% ipython --no-banner

In [1]: import numpy as np

In [2]: np.set_printoptions(suppress=True, linewidth=160)

In [3]: W2 = np.array([[-3, 5, -8, -9, 4], [-9, 2, -5, 4, 4], [4, 8, 1, 5, 0]])

In [4]: mat = np.repeat(W2, 33 // 3, axis=0)

In [5]: rng = np.random.default_rng(837497)

In [6]: mat = mat + 0.3 * rng.normal(size=mat.shape)

In [7]: mat.round(3)
Out[7]: 
array([[-2.827,  5.191, -8.398, -9.365,  4.038],
       [-2.235,  4.745, -8.497, -9.015,  4.302],
       [-2.898,  5.081, -7.984, -8.561,  3.717],
       [-2.843,  4.694, -7.515, -9.263,  4.333],
       [-2.861,  4.88 , -7.844, -9.23 ,  3.858],
       [-2.806,  5.331, -7.772, -9.054,  4.38 ],
       [-3.124,  4.883, -8.1  , -9.254,  3.941],
       [-3.339,  4.993, -7.742, -8.643,  4.288],
       [-3.03 ,  5.493, -8.078, -9.528,  4.003],
       [-3.174,  5.145, -7.739, -8.828,  4.672],
       [-2.908,  4.684, -8.27 , -9.226,  4.133],
       [-8.35 ,  1.832, -5.06 ,  3.872,  3.743],
       [-8.932,  1.579, -5.085,  4.075,  4.098],
       [-8.786,  2.137, -5.4  ,  4.02 ,  4.234],
       [-9.288,  1.661, -5.228,  3.555,  4.281],
       [-8.562,  1.971, -4.573,  3.913,  4.396],
       [-9.175,  2.092, -4.886,  4.144,  3.772],
       [-9.471,  1.822, -5.032,  4.2  ,  4.032],
       [-9.617,  1.784, -5.407,  4.037,  4.435],
       [-9.063,  1.763, -5.253,  4.351,  3.717],
       [-9.07 ,  1.84 , -4.698,  3.956,  3.805],
       [-9.235,  2.264, -5.007,  3.543,  3.725],
       [ 3.721,  7.884,  0.788,  5.255,  0.622],
       [ 4.062,  8.572,  1.399,  5.166, -0.147],
       [ 4.007,  8.317,  1.198,  4.597,  0.19 ],
       [ 3.933,  8.205,  0.987,  4.978,  0.02 ],
       [ 4.541,  8.395,  1.221,  5.364,  0.148],
       [ 4.062,  7.534,  0.96 ,  5.141,  0.284],
       [ 3.758,  7.936,  0.957,  5.025, -0.717],
       [ 3.897,  8.145,  1.382,  4.978, -0.209],
       [ 4.147,  8.526,  0.359,  4.801, -0.065],
       [ 4.07 ,  8.221,  0.825,  4.987,  0.578],
       [ 3.996,  8.354,  0.913,  5.079,  0.371]])

In [8]: cen = mat - mat.mean(axis=0)

In [9]: vecs = np.linalg.svd(cen)[2][:3]

In [10]: M2 = cen - cen @ vecs.T @ vecs

In [11]: np.round(np.cov(cen @ vecs.T, rowvar=False), 3) + 0
Out[11]: 
array([[61.599,  0.   ,  0.   ],
       [ 0.   , 35.401,  0.   ],
       [ 0.   ,  0.   ,  0.095]])

In [12]: round(float(np.linalg.norm(M2) / np.linalg.norm(cen)), 3)
Out[12]: 0.036
